% python3 -q
>>> import numpy as np
>>> import numpy.linalg as la
>>> np.set_printoptions(suppress=True, linewidth=100)
>>> data = np.array([[1.0, 0.5, 0.25, 0.12, 0.06, 0.03],
...     [0.5, 1.0, 0.5, 0.25, 0.12, 0.06],
...     [0.25, 0.5, 1.0, 0.5, 0.25, 0.12],
...     [0.12, 0.25, 0.5, 1.0, 0.5, 0.25],
...     [0.06, 0.12, 0.25, 0.5, 1.0, 0.5],
...     [0.03, 0.06, 0.12, 0.25, 0.5, 1.0]])
>>> data
array([[1.  , 0.5 , 0.25, 0.12, 0.06, 0.03],
       [0.5 , 1.  , 0.5 , 0.25, 0.12, 0.06],
       [0.25, 0.5 , 1.  , 0.5 , 0.25, 0.12],
       [0.12, 0.25, 0.5 , 1.  , 0.5 , 0.25],
       [0.06, 0.12, 0.25, 0.5 , 1.  , 0.5 ],
       [0.03, 0.06, 0.12, 0.25, 0.5 , 1.  ]])
>>> f = np.array([0, -2, 3])
>>> np.convolve(data[3], f)
array([ 0.  , -0.24, -0.14, -0.25, -0.5 ,  2.  ,  1.  ,  0.75])
>>> np.round(np.cross(data[3, :3], data[4, :3]), 2) + 0
array([0., 0., 0.])
>>> low = la.cholesky(data)
>>> low.round(2)
array([[1.  , 0.  , 0.  , 0.  , 0.  , 0.  ],
       [0.5 , 0.87, 0.  , 0.  , 0.  , 0.  ],
       [0.25, 0.43, 0.87, 0.  , 0.  , 0.  ],
       [0.12, 0.22, 0.43, 0.87, 0.  , 0.  ],
       [0.06, 0.1 , 0.22, 0.43, 0.87, 0.  ],
       [0.03, 0.05, 0.1 , 0.22, 0.43, 0.87]])
>>> np.round(np.diag(low) ** 2, 2)
array([1.  , 0.75, 0.75, 0.75, 0.75, 0.75])
>>> A = np.load("m.npy")
>>> A
array([[ 1.22,  0.76, -0.07,  0.03,  2.04,  0.97],
       [-1.78, -0.59,  0.47, -0.07, -3.09, -1.71],
       [-0.06, -0.07,  0.04, -0.18, -0.22, -0.14],
       [-0.68, -0.91, -0.38,  0.16, -1.04, -0.11]])
>>> th = np.radians(60)
>>> Rm = np.eye(6)
>>> Rm[4, 4] = Rm[2, 2] = np.cos(th)
>>> Rm[4, 2], Rm[2, 4] = -np.sin(th), np.sin(th)
>>> Rm.round(2)
array([[ 1.  ,  0.  ,  0.  ,  0.  ,  0.  ,  0.  ],
       [ 0.  ,  1.  ,  0.  ,  0.  ,  0.  ,  0.  ],
       [ 0.  ,  0.  ,  0.5 ,  0.  ,  0.87,  0.  ],
       [ 0.  ,  0.  ,  0.  ,  1.  ,  0.  ,  0.  ],
       [ 0.  ,  0.  , -0.87,  0.  ,  0.5 ,  0.  ],
       [ 0.  ,  0.  ,  0.  ,  0.  ,  0.  ,  1.  ]])
>>> Y = A @ Rm.T
>>> Y.round(2)
array([[ 1.22,  0.76,  1.73,  0.03,  1.08,  0.97],
       [-1.78, -0.59, -2.44, -0.07, -1.95, -1.71],
       [-0.06, -0.07, -0.17, -0.18, -0.14, -0.14],
       [-0.68, -0.91, -1.09,  0.16, -0.19, -0.11]])
>>> np.round(la.svd(A, compute_uv=False), 2), np.round(la.svd(Y, compute_uv=False), 2)
(array([5.  , 1.  , 0.2 , 0.04]), array([5.  , 1.  , 0.2 , 0.04]))
>>> vec = np.array([-3, -3, -1, -3, 2, 3])
>>> la.norm(Y @ vec) <= la.norm(Y, 2) * la.norm(vec) + 1e-9
np.True_
>>> vec @ Y
Traceback (most recent call last):
  File "<python-input-23>", line 1, in <module>
    vec @ Y
    ~~~~^~~
ValueError: matmul: Input operand 1 has a mismatch in its core dimension 0, with gufunc signature (n?,k),(k,m?)->(n?,m?) (size 4 is different from 6)
>>> np.round(Y @ np.eye(6)[2], 2)
array([ 1.73, -2.44, -0.17, -1.09])
>>> np.round(np.einsum("ij,j->i", Y, vec), 2)
array([-2.69,  0.73,  0.39,  4.67])
>>> np.sign((Y @ vec).round(6))
array([-1.,  1.,  1.,  1.])
>>> f = np.array([3, 4])
>>> np.round(np.polyval(f, A[0]), 2)
array([ 7.66,  6.28,  3.79,  4.09, 10.12,  6.91])
>>> np.round(np.cross(A[0, :3], A[2, :3]), 2)
array([ 0.03, -0.04, -0.04])
>>> np.round(np.correlate(A[0], A[2], "full"), 2)
array([-0.17, -0.37, -0.38, -0.08, -0.33, -0.72, -0.62, -0.09, -0.11, -0.19, -0.06])
>>> np.round(np.convolve(A[0], f), 2)
array([ 3.66,  7.16,  2.83, -0.19,  6.24, 11.07,  3.88])
>>> np.round(la.norm(A, 2), 2)
np.float64(5.0)
>>> np.round(la.norm(A, 1), 2), np.round(la.norm(A, np.inf), 2)
(np.float64(6.39), np.float64(7.71))
>>> F = np.load("sample5.npy")
>>> F
array([[  0.6 ,  -5.06,   0.66,   4.5 ],
       [ -4.7 ,  -9.22,   1.63,  -0.09],
       [ -4.07,  -7.4 ,   1.6 ,  -2.14],
       [  2.26,   0.06,  -0.8 ,   8.88],
       [ -1.01,   4.51,   1.04,  -5.94],
       [  0.2 ,  13.38,  -1.84,   2.11],
       [  1.95,  -3.76,   2.09,   2.28],
       [ -2.16,  -5.14,   0.51,   5.65],
       [  1.35,  -2.08,   0.16,   0.56],
       [ -1.37,   1.44,  -1.49,  -1.03],
       [  3.97,   4.48,   0.74,  -2.9 ],
       [  2.91, -14.49,  -0.4 ,  -4.9 ],
       [  0.59,   6.49,  -0.79,  -2.59],
       [ -4.17,  -0.5 ,   0.94,   0.37],
       [ -3.37,  20.98,  -1.83,  -0.47],
       [  2.17,  11.55,  -1.62,   1.62],
       [ -2.43,  -9.12,   0.28,  -4.72],
       [ -0.08,   4.96,  -0.66,  -1.45],
       [ -0.57,   0.4 ,   0.18,  -0.55],
       [  3.77,   8.73,  -0.04,  -1.59],
       [  1.25,  15.6 ,  -2.58,   8.61]])
>>> vec = np.array([3, 1, 3, 2])
>>> target = F @ vec
>>> np.round(la.solve(F.T @ F, F.T @ target), 2)
array([3., 1., 3., 2.])
>>> np.round(la.pinv(F) @ F, 2) + 0
array([[1., 0., 0., 0.],
       [0., 1., 0., 0.],
       [0., 0., 1., 0.],
       [0., 0., 0., 1.]])
>>> try:
...     la.solve(F, target)
... except la.LinAlgError as e:
...     print("failed:", e)
... 
failed: Last 2 dimensions of the array must be square
>>> rng = np.random.default_rng(671342)
>>> target = target + 0.3 * rng.normal(size=21)
>>> target.round(2)
array([  7.31, -18.25, -18.61,  22.53,  -7.31,  12.64,  12.51,   0.92,   3.35,  -9.21,  12.64,
       -16.47,   1.14, -10.  ,   4.67,  16.48, -25.48,  -0.12,  -1.69,  16.93,  28.32])
>>> c, *_ = la.lstsq(F, target)
>>> c.round(2)
array([3.  , 1.  , 2.94, 1.97])
>>> np.round(F.T @ (target - F @ c), 2) + 0
array([0., 0., 0., 0.])
